% python3 -q
>>> import numpy as np
>>> from numpy import linalg as LA
>>> np.set_printoptions(precision=3, suppress=True, linewidth=100, legacy="1.25")
>>> rd = lambda a: np.round(a, 3) + 0
>>> arr = np.array([[2, 3, 1], [3, 3, -2], [17, 18, -9]])
>>> Uu, sigma, vt = LA.svd(arr, full_matrices=False)
>>> print(rd(sigma / sigma[0]))
[1.    0.085 0.   ]
>>> print((sigma > 1e-8).sum())
2
>>> print(rd(vt @ vt.T))
[[1. 0. 0.]
 [0. 1. 0.]
 [0. 0. 1.]]
>>> print(rd(np.sqrt((sigma ** 2).sum())), rd(LA.norm(arr)))
27.019 27.019
>>> print(rd(np.cumsum(sigma ** 2) / np.sum(sigma ** 2)))
[0.993 1.    1.   ]
>>> print(Uu.shape, sigma.shape, vt.shape)
(3, 3) (3,) (3, 3)
>>> Uu, sigma, vt = LA.svd(arr)
>>> print(np.argmax(sigma[:-1] / (sigma[1:] + 1e-6)) + 1)
2
>>> print(rd(sigma))
[26.923  2.275  0.   ]
>>> other = Uu[:, :2] @ np.diag(sigma[:2]) @ vt[:2]
>>> print(rd(LA.norm(arr - other, 2)), rd(sigma[2]))
0.0 0.0
>>> print(rd(other))
[[ 2.  3.  1.]
 [ 3.  3. -2.]
 [17. 18. -9.]]
>>> print(rd(LA.norm(arr - other) / LA.norm(arr)))
0.0
>>> print(LA.matrix_rank(arr, rtol=0.05))
2
>>> J = np.load("out3.npy")
>>> print(J)
[[ 3.  0.  0.]
 [ 0.  4. -2.]
 [ 0. -2.  7.]]
>>> rng = np.random.default_rng(852)
>>> other = J + rng.integers(-2, 3, (3, 1)) @ rng.integers(-2, 3, (1, 3))
>>> print(other)
[[ 1.  0. -2.]
 [ 2.  4.  0.]
 [-2. -2.  5.]]
>>> print(LA.matrix_rank(other - J, tol=1e-8))
1
>>> print(np.abs(other - J).sum(axis=1))
[4. 4. 4.]
>>> M = np.load("m.npy")
>>> print(M)
[[ 0.9 -0.2  0.2  0.6]
 [ 0.5  1.6  1.6 -0.9]
 [-0.8  1.3 -0.6 -1.4]]
>>> gram = M.T @ M
>>> print((M @ M.T).shape)
(3, 3)
>>> print(rd(LA.svd(M, compute_uv=False) ** 2))
[7.767 4.045 0.268]
>>> print(rd(np.trace(gram)), (M ** 2).sum())
12.08 12.08
>>> print(rd(LA.eigvalsh(gram)[::-1]))
[7.767 4.045 0.268 0.   ]
>>> print(LA.matrix_rank(gram))
3
>>> W = np.array([[-2, 1, 1, 2, 1],
...     [-2, 2, 0, 1, -1],
...     [3, -1, 3, 3, -1],
...     [-1, -2, 2, -1, 2]])
>>> c = np.array([8, 4, 7, 7, 5])
>>> hid = np.maximum(M @ W + c, 0)
>>> print(rd(hid))
[[ 6.6  3.1  9.7  8.6  7.1]
 [ 9.5  7.9 10.5 15.3  0.5]
 [ 6.6  9.2  1.6  6.3  0.7]]
>>> W2 = np.array([[8, -3, -2], [-3, -6, 0], [-9, -8, 1], [-4, -4, 5], [-3, -3, 4]])
>>> print(rd(hid @ W2))
[[ -99.5 -171.7   67.9]
 [-104.9 -222.6   70. ]
 [ -16.5 -115.1   22.7]]
>>> print(W @ W2)
[[-39 -19  19]
 [-23  -7   5]
 [ -9 -36   8]
 [-22  -3   7]]
>>> print((hid @ W2).round(6).argmax(axis=1))
[2 2 2]
>>> feats = np.loadtxt("case19.csv", delimiter=",")
>>> print(feats)
[[ 6.005  3.014  2.95   3.016]
 [ 6.058  2.997  3.     2.932]
 [ 6.025  3.031  3.095  2.945]
 [-6.016 -3.022 -3.04  -2.986]]
>>> labels = rng.permutation(4)
>>> print(labels)
[2 3 1 0]
>>> other = feats[labels][:, labels]
>>> print(np.diag(other))
[ 3.095 -2.986  2.997  6.005]
>>> print(np.allclose(other, feats))
False
>>> print(rd(np.sort(np.abs(LA.eigvals(other)))))
[0.012 0.051 0.126 9.047]
>>> print(rd(LA.det(other)), rd(LA.det(feats[labels])))
0.001 -0.001
>>> print(other)
[[ 3.095  2.945  3.031  6.025]
 [-3.04  -2.986 -3.022 -6.016]
 [ 3.     2.932  2.997  6.058]
 [ 2.95   3.016  3.014  6.005]]
>>> print(np.einsum("ii->", other))
9.111
>>> print(rd(LA.eigvals(other).sum().real))
9.111
>>> print(rd(LA.det(other[::-1])))
0.001
>>> print(rd(LA.eigvals(other)))
[ 9.047  0.126 -0.012 -0.051]
>>> print(LA.matrix_rank(feats, rtol=0.1))
1
>>> print([round(float(x), 3) for x in LA.svd(feats, compute_uv=False)[:3]])
[15.919, 0.11, 0.066]
>>> print(np.argsort(-LA.norm(feats, axis=0).round(6), kind="stable")[:3])
[0 2 1]
>>> print(rd(LA.norm(feats, 2) / LA.norm(feats)))
1.0
>>> Uu, sigma, vt = LA.svd(feats, full_matrices=False)
>>> print(rd(Uu.T @ feats @ vt.T))
[[15.919  0.     0.     0.   ]
 [ 0.     0.11   0.     0.   ]
 [ 0.     0.     0.066  0.   ]
 [ 0.     0.     0.     0.006]]
>>> print(rd(vt @ vt.T))
[[1. 0. 0. 0.]
 [0. 1. 0. 0.]
 [0. 0. 1. 0.]
 [0. 0. 0. 1.]]
>>> print(Uu.shape, sigma.shape, vt.shape)
(4, 4) (4,) (4, 4)
>>> print(rd(sigma / sigma[0]))
[1.    0.007 0.004 0.   ]
>>> print(rd(Uu.T @ Uu))
[[1. 0. 0. 0.]
 [0. 1. 0. 0.]
 [0. 0. 1. 0.]
 [0. 0. 0. 1.]]
>>> print(rd(np.abs(vt[0])))
[0.757 0.379 0.38  0.373]
>>> print(np.abs(Uu[:, 0]).round(6).argmax())
2
>>> blk = np.stack([feats, -3 * feats, feats[::-1]])
>>> print(rd(np.einsum("bij,cij->bc", blk, blk)))
[[ 253.443 -760.329    0.59 ]
 [-760.329 2280.988   -1.77 ]
 [   0.59    -1.77   253.443]]
>>> print(LA.matrix_rank(blk))
[4 4 4]
>>> F = np.array([[0, 0], [0, -1]])
>>> other = np.array([[1, 3, 3], [1, 1, 1]])
>>> W2 = np.kron(other, F)
>>> print(W2.shape)
(4, 6)
>>> r = LA.matrix_rank(F)
>>> print(r)
1
>>> null = LA.svd(F)[2][r:].T
>>> print([int(LA.matrix_rank(F[:, :j + 1])) for j in range(2)])
[0, 1]
>>> print(LA.matrix_rank(F.T @ F), LA.matrix_rank(F @ F.T))
1 1
>>> print(np.allclose(F[:-1].T @ LA.lstsq(F[:-1].T, F[-1])[0], F[-1]))
False
>>> print(rd(F @ LA.pinv(F) @ F))
[[ 0.  0.]
 [ 0. -1.]]
>>> print(np.abs(np.diag(LA.qr(F)[1])) > 1e-9)
[False  True]
>>> print(LA.lstsq(F[:-1].T, F[-1])[2])
0
>>> Uu, sigma, vt = LA.svd(F)
>>> evecs = vt[:(sigma > 1e-8).sum()]
>>> x = F[0] + -3 * F[1] + rng.integers(2) * np.eye(2)[0]
>>> print(x)
[1. 3.]
>>> print(np.diag(evecs.T @ evecs))
[0. 1.]
>>> K = np.array([[-4, -4, -3, 1], [1, -4, -4, -3], [-3, 1, -4, -4], [-4, -3, 1, -4]])
>>> print(np.fft.fft(K[0]))
[-10.+0.j  -1.+5.j  -4.+0.j  -1.-5.j]
>>> print(K @ (-1.0) ** np.arange(4))
[-4.  4. -4.  4.]
>>> Q, r_ = LA.qr(K)
>>> print(np.trace(Q @ Q.T))
4.0
>>> print(rd(np.abs(np.diag(r_))))
[6.481 5.612 5.526 5.174]
>>> other = np.array([[3, 1, 4, 4]])
>>> W0 = other.T @ other
>>> print(W0)
[[ 9  3 12 12]
 [ 3  1  4  4]
 [12  4 16 16]
 [12  4 16 16]]
>>> print(LA.matrix_power(F, 2))
[[0 0]
 [0 1]]
>>> print(rd(np.sort(np.abs(LA.eigvals(F)))))
[0. 1.]
>>> print(rd(LA.det(F)))
0.0
>>> P = np.triu(np.array([[-2, 1, -2, -1], [2, 2, 1, 1], [1, -2, -2, 1], [-2, 1, 0, -2]]), 1) + np.eye(4)
>>> other = P @ W0 @ LA.inv(P)
>>> print(rd(LA.det(other)))
0.0
>>> print(rd(np.poly(other)))
[  1. -42.   0.   0.   0.]
>>> print(other)
[[-24.  16. -96.  24.]
 [ 27. -18. 108. -27.]
 [ 24. -16.  96. -24.]
 [ 12.  -8.  48. -12.]]
>>> blk = np.stack([W0, 5 * W0, W0[::-1]])
>>> print(blk.sum(axis=0))
[[ 66  22  88  88]
 [ 30  10  40  40]
 [ 75  25 100 100]
 [ 81  27 108 108]]
>>> print(np.einsum("bij,cij->bc", blk, blk))
[[ 1764  8820  1344]
 [ 8820 44100  6720]
 [ 1344  6720  1764]]
>>> other = W0 / np.sqrt((W0 ** 2).mean(axis=1, keepdims=True))
>>> print(rd(other[1]))
[0.926 0.309 1.234 1.234]
>>> print(LA.matrix_rank(other) == LA.matrix_rank(W0))
True
>>> print(W0 - W0.mean(axis=1, keepdims=True))
[[ 0. -6.  3.  3.]
 [ 0. -2.  1.  1.]
 [ 0. -8.  4.  4.]
 [ 0. -8.  4.  4.]]
>>> print(LA.matrix_rank(W0 - W0.mean(axis=1, keepdims=True)))
1
>>> m1 = np.load("w.npy")
>>> print(m1)
[[ 0  3 -3]
 [ 3  0  3]
 [-3  3  0]]
>>> Q = m1.astype(float).copy()
>>> for j in range(3):
...     Q[:, j] -= Q[:, :j] @ (Q[:, :j].T @ Q[:, j])
...     Q[:, j] /= LA.norm(Q[:, j])
... 
>>> print(rd(Q))
[[ 0.     0.816 -0.577]
 [ 0.707  0.408  0.577]
 [-0.707  0.408  0.577]]
>>> print(rd(Q.T @ m1))
[[ 4.243 -2.121  2.121]
 [ 0.     3.674 -1.225]
 [ 0.     0.     3.464]]
>>> print(rd(Q.T @ Q))
[[1. 0. 0.]
 [0. 1. 0.]
 [0. 0. 1.]]
>>> f = np.array([2, 3, 0])
>>> other = m1 + np.outer(f, np.eye(3)[2])
>>> print(other)
[[ 0.  3. -1.]
 [ 3.  0.  6.]
 [-3.  3.  0.]]
>>> print(rd(LA.det(other) / LA.det(m1)), rd(1 + LA.solve(m1, f)[2]))
1.167 1.167
>>> w, evecs = LA.eig(other)
>>> print(rd(other @ evecs[:, 0] - w[0] * evecs[:, 0]))
[0. 0. 0.]
>>> print(rd(np.prod(w)))
-63.0
>>> print(rd(w))
[-6.322  3.     3.322]
